In [1]: import numpy as np

In [2]: np.set_printoptions(suppress=True, linewidth=160)

In [3]: data = np.diag(np.array([-2, 0, 3, -2, 0, 3, -2, 3, -3, -1, 1]))

In [4]: data
Out[4]: 
array([[-2,  0,  0,  0,  0,  0,  0,  0,  0,  0,  0],
       [ 0,  0,  0,  0,  0,  0,  0,  0,  0,  0,  0],
       [ 0,  0,  3,  0,  0,  0,  0,  0,  0,  0,  0],
       [ 0,  0,  0, -2,  0,  0,  0,  0,  0,  0,  0],
       [ 0,  0,  0,  0,  0,  0,  0,  0,  0,  0,  0],
       [ 0,  0,  0,  0,  0,  3,  0,  0,  0,  0,  0],
       [ 0,  0,  0,  0,  0,  0, -2,  0,  0,  0,  0],
       [ 0,  0,  0,  0,  0,  0,  0,  3,  0,  0,  0],
       [ 0,  0,  0,  0,  0,  0,  0,  0, -3,  0,  0],
       [ 0,  0,  0,  0,  0,  0,  0,  0,  0, -1,  0],
       [ 0,  0,  0,  0,  0,  0,  0,  0,  0,  0,  1]])

In [5]: [round(float(np.linalg.det(data[:i, :i])), 2) + 0 for i in range(1, 12)]
Out[5]: [-2.0, 0.0, 0.0, 0.0, 0.0, 0.0, 0.0, 0.0, 0.0, 0.0, 0.0]

In [6]: np.round(np.linalg.eigvalsh(data).min(), 2)
Out[6]: np.float64(-3.0)

In [7]: np.all(np.linalg.eigvalsh(data) > 0)
Out[7]: np.False_

In [8]: np.linalg.matrix_rank(data - data[0, 0] * np.eye(11))
Out[8]: np.int64(8)

In [9]: [int(np.linalg.matrix_rank(np.linalg.matrix_power(data, p))) for p in range(1, 12)]
Out[9]: [9, 9, 9, 9, 9, 9, 9, 9, 9, 9, 9]

In [10]: K = np.loadtxt("run10.csv", delimiter=",")

In [11]: K
Out[11]: 
array([[ 0.6 ,  1.2 ,  0.2 ,  0.3 , -0.6 ,  0.9 , -0.1 , -0.1 , -0.7 , -0.1 , -0.1 ],
       [-1.5 , -0.5 ,  1.2 ,  0.3 , -0.2 ,  1.1 ,  0.1 ,  1.1 ,  1.4 ,  0.7 ,  0.7 ],
       [-0.9 , -0.3 , -1.3 ,  0.6 , -1.1 ,  0.8 , -0.4 ,  1.3 , -0.8 ,  0.5 , -0.7 ],
       [-0.6 , -1.41, -1.06,  0.79, -0.97, -0.73,  0.33,  1.32, -1.91, -1.02, -0.52],
       [-0.9 , -0.8 , -0.6 , -0.1 ,  1.  ,  1.3 , -0.4 , -1.8 , -1.8 ,  0.5 ,  1.1 ],
       [-0.6 , -1.4 , -1.1 ,  0.8 , -1.  , -0.7 ,  0.3 ,  1.3 , -1.9 , -1.  , -0.5 ],
       [-0.1 ,  1.  ,  0.3 ,  0.1 , -1.4 , -1.1 , -0.2 ,  0.3 ,  1.2 ,  1.9 , -0.2 ],
       [ 0.7 , -0.5 , -0.9 ,  0.8 ,  0.4 , -0.8 , -1.8 , -0.7 ,  1.5 , -0.9 , -0.1 ],
       [ 1.2 ,  0.7 , -0.6 ,  0.5 ,  0.9 ,  1.9 ,  0.5 , -0.6 , -0.5 , -1.  ,  0.4 ],
       [-0.9 , -0.4 ,  1.1 ,  0.2 , -0.3 ,  1.3 ,  1.  ,  0.1 ,  1.  , -0.7 , -0.2 ]])

In [12]: A2 = np.array([[-4, 3, 0],
    ...:     [1, -3, -3],
    ...:     [-1, 3, -2],
    ...:     [2, 5, -3],
    ...:     [-1, -2, 0],
    ...:     [-5, -5, 4],
    ...:     [5, -2, -5],
    ...:     [4, 2, -5],
    ...:     [0, 4, -1],
    ...:     [-3, -5, -2],
    ...:     [-2, -3, 0]])

In [13]: np.round(np.einsum("ij->j", K), 2)
Out[13]: array([-3.  , -2.41, -2.76,  4.29, -3.27,  3.97, -0.67,  2.22, -2.51, -1.12, -0.12])

In [14]: np.round(np.einsum("ij,ij->i", K, K), 2)
Out[14]: array([ 3.63,  9.44,  8.03, 12.38, 12.61, 12.3 ,  9.5 ,  9.79,  8.98,  6.54])

In [15]: C2 = K.T @ K

In [16]: np.linalg.matrix_rank(C2)
Out[16]: np.int64(10)

In [17]: T = np.stack([K, 3 * K, K[::-1]])

In [18]: np.linalg.matrix_rank(T)
Out[18]: array([10, 10, 10])

In [19]: u, v = K[5], K[3]

In [20]: round(float(u @ v), 2)
Out[20]: 12.34

In [21]: u @ u
Out[21]: np.float64(12.3)

In [22]: pr = (u @ v) / (u @ u) * u

In [23]: np.round(v - pr, 2) + 0
Out[23]: array([ 0.  , -0.01,  0.04, -0.01,  0.03, -0.03,  0.03,  0.02,  0.  , -0.02, -0.02])

In [24]: np.linalg.matrix_rank(np.outer(u, v))
Out[24]: np.int64(1)

In [25]: pr.round(2)
Out[25]: array([-0.6 , -1.4 , -1.1 ,  0.8 , -1.  , -0.7 ,  0.3 ,  1.3 , -1.91, -1.  , -0.5 ])

In [26]: round(float((v - pr) @ u), 2)
Out[26]: 0.0

In [27]: Uu, sig, VT = np.linalg.svd(K)

In [28]: np.argmax(sig[:-1] / (sig[1:] + 1e-6)) + 1
Out[28]: np.int64(9)

In [29]: sig.round(2)
Out[29]: array([5.51, 4.65, 3.91, 3.  , 2.92, 2.4 , 1.12, 0.91, 0.77, 0.02])

In [30]: A2 = Uu[:, :9] @ np.diag(sig[:9]) @ VT[:9]

In [31]: A2.round(2)
Out[31]: 
array([[ 0.6 ,  1.2 ,  0.2 ,  0.3 , -0.6 ,  0.9 , -0.1 , -0.1 , -0.7 , -0.1 , -0.1 ],
       [-1.5 , -0.5 ,  1.2 ,  0.3 , -0.2 ,  1.1 ,  0.1 ,  1.1 ,  1.4 ,  0.7 ,  0.7 ],
       [-0.9 , -0.3 , -1.3 ,  0.6 , -1.1 ,  0.8 , -0.4 ,  1.3 , -0.8 ,  0.5 , -0.7 ],
       [-0.6 , -1.41, -1.06,  0.78, -0.98, -0.73,  0.33,  1.32, -1.91, -1.02, -0.51],
       [-0.9 , -0.8 , -0.6 , -0.1 ,  1.  ,  1.3 , -0.4 , -1.8 , -1.8 ,  0.5 ,  1.1 ],
       [-0.6 , -1.4 , -1.1 ,  0.81, -0.99, -0.7 ,  0.3 ,  1.3 , -1.9 , -1.  , -0.51],
       [-0.1 ,  1.  ,  0.3 ,  0.1 , -1.4 , -1.1 , -0.2 ,  0.3 ,  1.2 ,  1.9 , -0.2 ],
       [ 0.7 , -0.5 , -0.9 ,  0.8 ,  0.4 , -0.8 , -1.8 , -0.7 ,  1.5 , -0.9 , -0.1 ],
       [ 1.2 ,  0.7 , -0.6 ,  0.5 ,  0.9 ,  1.9 ,  0.5 , -0.6 , -0.5 , -1.  ,  0.4 ],
       [-0.9 , -0.4 ,  1.1 ,  0.2 , -0.3 ,  1.3 ,  1.  ,  0.1 ,  1.  , -0.7 , -0.2 ]])

In [32]: np.linalg.matrix_rank(K, rtol=0.05)
Out[32]: np.int64(9)

In [33]: round(np.linalg.norm(K - A2) / np.linalg.norm(K), 2)
Out[33]: np.float64(0.0)

In [34]: np.linalg.matrix_rank(A2)
Out[34]: np.int64(9)

In [35]: feats = np.load("arr.npy")

In [36]: feats
Out[36]: 
array([[ 0,  1,  0, -1],
       [-1,  0,  0, -3],
       [ 0,  0,  0, -2],
       [ 1,  3,  2,  0]])

In [37]: # antisymmetric, zero diagonal

In [38]: u, v = feats[0], feats[1]

In [39]: u @ v
Out[39]: np.int64(3)

In [40]: u @ u
Out[40]: np.int64(2)

In [41]: pr = (u @ v) / (u @ u) * u

In [42]: np.linalg.matrix_rank(np.outer(u, v))
Out[42]: np.int64(1)

In [43]: np.outer(u, v)
Out[43]: 
array([[ 0,  0,  0,  0],
       [-1,  0,  0, -3],
       [ 0,  0,  0,  0],
       [ 1,  0,  0,  3]])

In [44]: v - pr
Out[44]: array([-1. , -1.5,  0. , -1.5])

In [45]: vec = np.array([-8, 0, 8, 4])

In [46]: np.round(np.linalg.eigvals(feats).real, 2) + 0
Out[46]: array([0., 0., 0., 0.])

In [47]: Q = np.linalg.solve(np.eye(4) - feats, np.eye(4) + feats)

In [48]: np.round(Q @ Q.T, 2) + 0
Out[48]: 
array([[1., 0., 0., 0.],
       [0., 1., 0., 0.],
       [0., 0., 1., 0.],
       [0., 0., 0., 1.]])

In [49]: feats[1] @ feats[2]
Out[49]: np.int64(6)

In [50]: np.round(np.linalg.norm(feats, "nuc"), 2)
Out[50]: np.float64(8.72)

In [51]: np.round(np.linalg.norm(feats, 2), 2)
Out[51]: np.float64(3.84)

In [52]: round(np.linalg.norm(feats) ** 2 / np.linalg.norm(feats, 2) ** 2, 2)
Out[52]: np.float64(2.04)

In [53]: round(np.linalg.norm(feats, 1), 2), np.round(np.linalg.norm(feats, np.inf), 2)
Out[53]: (np.float64(6.0), np.float64(6.0))

In [54]: A2 = np.linalg.inv(feats)

In [55]: np.allclose(A2, feats.T)
Out[55]: False

In [56]: (np.abs(A2) > 1e-9).astype(int)
Out[56]: 
array([[0, 1, 1, 0],
       [1, 0, 1, 0],
       [1, 1, 0, 1],
       [0, 0, 1, 0]])

In [57]: feats @ A2
Out[57]: 
array([[1., 0., 0., 0.],
       [0., 1., 0., 0.],
       [0., 0., 1., 0.],
       [0., 0., 0., 1.]])

In [58]: A2
Out[58]: 
array([[-0. , -1. ,  1.5, -0. ],
       [ 1. ,  0. , -0.5,  0. ],
       [-1.5,  0.5, -0. ,  0.5],
       [-0. , -0. , -0.5, -0. ]])

In [59]: hat = np.triu(np.array([[3, 3, 2, 3], [0, 0, 1, 3], [1, 0, 0, 1], [2, 2, 1, 0]]), 1) + np.eye(4)

In [60]: A2 = hat @ feats @ np.linalg.inv(hat)

In [61]: round(np.linalg.det(A2), 2)
Out[61]: np.float64(4.0)

In [62]: hat @ feats - feats @ hat
Out[62]: 
array([[  0.,   9.,   5., -16.],
       [  3.,  12.,   8.,   1.],
       [  1.,   3.,   2.,   0.],
       [  0.,  -3.,  -5., -14.]])

In [63]: A = np.load("layer15.npy")

In [64]: A.round(2)
Out[64]: 
array([[-1.87, -0.2 , -0.43,  0.72,  0.41,  0.16, -1.47, -0.48],
       [-0.2 , -0.31, -0.57, -1.95,  0.49,  0.62, -0.08,  0.27],
       [-0.43, -0.57,  1.49,  0.56, -0.79,  1.72,  0.22, -0.09],
       [ 0.72, -1.95,  0.56,  0.86,  0.34, -0.32, -0.75, -0.08],
       [ 0.41,  0.49, -0.79,  0.34,  0.26,  0.56, -0.35,  0.88],
       [ 0.16,  0.62,  1.72, -0.32,  0.56, -1.75, -0.58,  0.25],
       [-1.47, -0.08,  0.22, -0.75, -0.35, -0.58,  0.44, -1.47],
       [-0.48,  0.27, -0.09, -0.08,  0.88,  0.25, -1.47,  0.88]])

In [65]: Uu, sig, VT = np.linalg.svd(A)

In [66]: np.argmax(sig[:-1] / (sig[1:] + 1e-6)) + 1
Out[66]: np.int64(6)

In [67]: sig.round(2) + 0
Out[67]: array([3., 3., 3., 3., 2., 2., 0., 0.])

In [68]: A2 = Uu[:, :6] @ np.diag(sig[:6]) @ VT[:6]

In [69]: np.linalg.matrix_rank(A2)
Out[69]: np.int64(6)

In [70]: A2.round(2)
Out[70]: 
array([[-1.87, -0.2 , -0.43,  0.72,  0.41,  0.16, -1.47, -0.48],
       [-0.2 , -0.31, -0.57, -1.95,  0.49,  0.62, -0.08,  0.27],
       [-0.43, -0.57,  1.49,  0.56, -0.79,  1.72,  0.22, -0.09],
       [ 0.72, -1.95,  0.56,  0.86,  0.34, -0.32, -0.75, -0.08],
       [ 0.41,  0.49, -0.79,  0.34,  0.26,  0.56, -0.35,  0.88],
       [ 0.16,  0.62,  1.72, -0.32,  0.56, -1.75, -0.58,  0.25],
       [-1.47, -0.08,  0.22, -0.75, -0.35, -0.58,  0.44, -1.47],
       [-0.48,  0.27, -0.09, -0.08,  0.88,  0.25, -1.47,  0.88]])

In [71]: np.linalg.matrix_rank(A, rtol=0.05)
Out[71]: np.int64(6)

In [72]: Uu, sig, VT = np.linalg.svd(A)

In [73]: V = VT[:(sig > 1e-8).sum()]

In [74]: rng = np.random.default_rng(805)

In [75]: vec = A[1] + 2 * A[7] + rng.integers(2) * np.eye(8)[6]

In [76]: vec.round(2)
Out[76]: array([-1.16,  0.24, -0.75, -2.1 ,  2.26,  1.12, -3.02,  2.03])

In [77]: np.round(np.linalg.norm(vec - V.T @ V @ vec), 2)
Out[77]: np.float64(0.0)

In [78]: np.linalg.lstsq(A[:-1].T, A[-1])[2]
Out[78]: np.int32(6)

In [79]: np.unique(A.round(6), axis=0).shape
Out[79]: (8, 8)

In [80]: np.allclose(A[:-1].T @ np.linalg.lstsq(A[:-1].T, A[-1])[0], A[-1])
Out[80]: True

In [81]: np.argsort(-np.linalg.norm(A, axis=0).round(6), kind="stable")[:3]
Out[81]: array([5, 0, 2])

In [82]: round(float(np.linalg.norm(A, 2) / np.linalg.norm(A)), 2)
Out[82]: 0.45

In [83]: np.linalg.matrix_rank(A, rtol=0.1)
Out[83]: np.int64(6)

In [84]: np.linalg.cond(A) > 100
Out[84]: np.True_

In [85]: F = np.loadtxt("out2.csv", delimiter=",")

In [86]: F.round(2) + 0
Out[86]: 
array([[ -5.52,   6.03,  -1.64,  -7.2 ,   9.25,  -9.24,   2.05,  -1.16,  -1.36,   7.32,   7.95,   7.64],
       [  2.38,   9.04,  10.67,  19.91,  -1.43, -11.73,  -4.07,   4.81,  -3.62,  -1.64, -14.1 ,  11.1 ],
       [ 11.94, -12.44,  12.41,   4.43, -10.28,   4.93,   0.33,   5.53,  19.39,  -3.41,   4.77,   0.  ],
       [  7.75,  -2.83,   9.58,   1.98,  -9.03,   3.36,   1.35,   1.56,  12.5 ,  -0.36,   5.05,   0.64],
       [  2.15,  -1.35,   8.75,  16.21,   5.1 , -13.92,  -4.4 ,   8.47,   1.04,  -1.77, -10.44,  12.36],
       [ -2.13,  15.81,   3.56,   0.76,  -2.11,  -4.72,   1.77,  -4.1 ,  -3.96,   5.27,   1.62,   5.25],
       [ -0.98,  22.37,   6.75,   8.48,  -6.81,  -4.99,   0.53,  -4.72,  -7.73,   3.7 ,  -5.28,   5.86],
       [  3.66,   7.3 ,   5.8 ,  -5.13,  -9.59,   5.01,   3.95,  -4.49,   7.19,   3.83,   9.68,  -1.07],
       [  1.95,  25.21,  11.16,  17.18, -12.31,  -4.41,  -1.08,  -3.85,  -8.69,   0.89, -12.26,   6.09],
       [-12.32,  -6.94,  -9.81, -15.74,  29.5 , -20.22,   1.2 ,   4.38,  -1.06,  10.33,  13.55,  14.04],
       [ -5.14,  16.15,   1.56,   1.74,   4.01, -10.12,   0.72,  -2.73,  -7.61,   6.09,  -0.51,   8.66],
       [  5.12,  15.4 ,  13.54,  21.04, -11.  ,  -5.44,  -2.84,   1.14,  -3.31,  -2.17, -14.25,   7.17],
       [ -7.44,   3.66,  -0.02,   7.2 ,  18.62, -22.12,  -3.33,   6.26,  -7.66,   4.21,  -6.1 ,  16.71],
       [  3.21,  -4.95,   8.53,  13.18,   4.59, -11.75,  -3.66,   8.63,   4.47,  -1.78,  -7.09,  10.86],
       [  6.41,  14.3 ,  12.65,  13.28, -14.93,   0.98,  -0.2 ,  -1.81,   1.17,  -0.84,  -6.5 ,   2.65],
       [ 11.62,  -0.95,  14.01,   8.06, -16.49,   6.71,   0.69,   1.52,  13.8 ,  -2.96,   0.92,  -1.03],
       [  3.05,  15.5 ,  12.21,  21.94,  -6.64,  -9.34,  -3.64,   2.23,  -5.85,  -1.68, -15.92,   9.65],
       [  1.84,  18.89,   9.97,  14.75,  -8.44,  -5.59,  -1.21,  -1.7 ,  -5.77,   0.85,  -9.85,   6.75],
       [  1.03,  11.43,   7.17,   7.96,  -3.55,  -5.69,  -0.31,  -0.42,  -1.65,   1.98,  -3.65,   6.45],
       [ -2.53,  27.28,   7.03,  12.91,  -5.82,  -8.31,  -0.6 ,  -4.78, -12.64,   3.67, -10.17,   8.16]])

In [87]: # looks like rank 4

In [88]: A2 = F / np.linalg.norm(F, axis=1, keepdims=True)

In [89]: C2 = A2 @ A2.T

In [90]: round(float(np.degrees(np.arccos(np.clip(C2[18, 10], -1, 1)))), 2)
Out[90]: 43.53

In [91]: (C2 - 2 * np.eye(20)).round(6).argmax(axis=1)
Out[91]: array([ 9, 16,  3,  2, 13, 10, 19,  3, 17,  0,  5, 16,  4,  4, 11,  3, 11,  8, 17,  6])

In [92]: np.round(np.linalg.norm(A2, axis=1), 2)
Out[92]: array([1., 1., 1., 1., 1., 1., 1., 1., 1., 1., 1., 1., 1., 1., 1., 1., 1., 1., 1., 1.])

In [93]: C2[18].round(2)
Out[93]: array([ 0.12,  0.86, -0.09,  0.09,  0.61,  0.78,  0.92,  0.12,  0.93, -0.24,  0.73,  0.9 ,  0.43,  0.49,  0.82,  0.26,  0.91,  0.96,  1.  ,  0.91])

In [94]: np.argwhere(np.triu(np.abs(C2) > 0.95, 1))
Out[94]: 
array([[ 1, 16],
       [ 4, 13],
       [ 6,  8],
       [ 6, 19],
       [ 8, 17],
       [11, 16],
       [11, 17],
       [16, 17],
       [17, 18]])

In [95]: u, v = F[3], F[13]

In [96]: round(float(u @ u), 2)
Out[96]: 443.09

In [97]: np.round(u @ v, 2)
Out[97]: np.float64(101.85)

In [98]: pr = (u @ v) / (u @ u) * u

In [99]: np.linalg.matrix_rank(np.outer(u, v))
Out[99]: np.int64(1)

In [100]: round((v - pr) @ u, 2)
Out[100]: np.float64(0.0)

In [101]: np.round(np.linalg.svd(F, compute_uv=False), 2) + 0
Out[101]: array([101.74,  73.87,  50.73,  33.25,   0.  ,   0.  ,   0.  ,   0.  ,   0.  ,   0.  ,   0.  ,   0.  ])

In [102]: np.round(np.abs(F).max(), 2)
Out[102]: np.float64(29.5)

In [103]: np.linalg.rank(F)
AttributeError: module 'numpy.linalg' has no attribute 'rank'


In [104]: np.linalg.matrix_rank(F)
Out[104]: np.int64(4)

In [105]: np.count_nonzero(F)
Out[105]: np.int64(240)

In [106]: arr = np.load("a.npy")

In [107]: arr.round(2) + 0
Out[107]: 
array([[-0.06, -0.69, -0.37, -0.2 ,  0.07, -0.12, -0.47,  0.09,  0.06,  0.09],
       [ 0.5 , -0.13,  0.13,  0.37,  0.12,  0.07,  0.05,  0.54, -0.09,  0.35],
       [-0.02, -0.33, -0.09,  0.26, -0.3 , -0.14,  0.44,  0.06,  0.23,  0.28],
       [-0.06,  0.07, -0.04, -0.07, -0.47, -0.13,  0.15,  0.16, -0.38, -0.22],
       [ 0.43, -0.22, -0.24,  0.05, -0.23,  0.05,  0.35, -0.34, -0.17, -0.26],
       [-0.02, -0.43,  0.5 ,  0.17,  0.01, -0.21, -0.09,  0.12, -0.13, -0.6 ],
       [ 0.3 , -0.07, -0.24, -0.32, -0.32,  0.43, -0.15,  0.02, -0.05, -0.05],
       [ 0.17,  0.04,  0.  ,  0.56,  0.01,  0.15, -0.43, -0.49, -0.31,  0.09],
       [-0.33, -0.02, -0.2 ,  0.4 , -0.06,  0.62,  0.01,  0.26,  0.28, -0.35],
       [ 0.54,  0.13,  0.01, -0.07,  0.22, -0.08, -0.02, -0.07,  0.57, -0.34],
       [-0.17, -0.01, -0.5 ,  0.31,  0.24, -0.36,  0.18, -0.17,  0.07, -0.12],
       [ 0.15,  0.34, -0.42,  0.08,  0.03, -0.27, -0.21,  0.45, -0.25, -0.23],
       [ 0.  ,  0.16,  0.08,  0.18, -0.64, -0.31, -0.38, -0.01,  0.42,  0.07]])

In [108]: Uu, sig, VT = np.linalg.svd(arr, full_matrices=False)

In [109]: sig.round(2)
Out[109]: array([1., 1., 1., 1., 1., 1., 1., 1., 1., 1.])

In [110]: np.round(sig / sig[0], 2)
Out[110]: array([1., 1., 1., 1., 1., 1., 1., 1., 1., 1.])

In [111]: (sig > 1e-8).sum()
Out[111]: np.int64(10)

In [112]: Uu.shape, sig.shape, VT.shape
Out[112]: ((13, 10), (10,), (10, 10))

In [113]: np.round(Uu.T @ Uu, 2) + 0
Out[113]: 
array([[1., 0., 0., 0., 0., 0., 0., 0., 0., 0.],
       [0., 1., 0., 0., 0., 0., 0., 0., 0., 0.],
       [0., 0., 1., 0., 0., 0., 0., 0., 0., 0.],
       [0., 0., 0., 1., 0., 0., 0., 0., 0., 0.],
       [0., 0., 0., 0., 1., 0., 0., 0., 0., 0.],
       [0., 0., 0., 0., 0., 1., 0., 0., 0., 0.],
       [0., 0., 0., 0., 0., 0., 1., 0., 0., 0.],
       [0., 0., 0., 0., 0., 0., 0., 1., 0., 0.],
       [0., 0., 0., 0., 0., 0., 0., 0., 1., 0.],
       [0., 0., 0., 0., 0., 0., 0., 0., 0., 1.]])
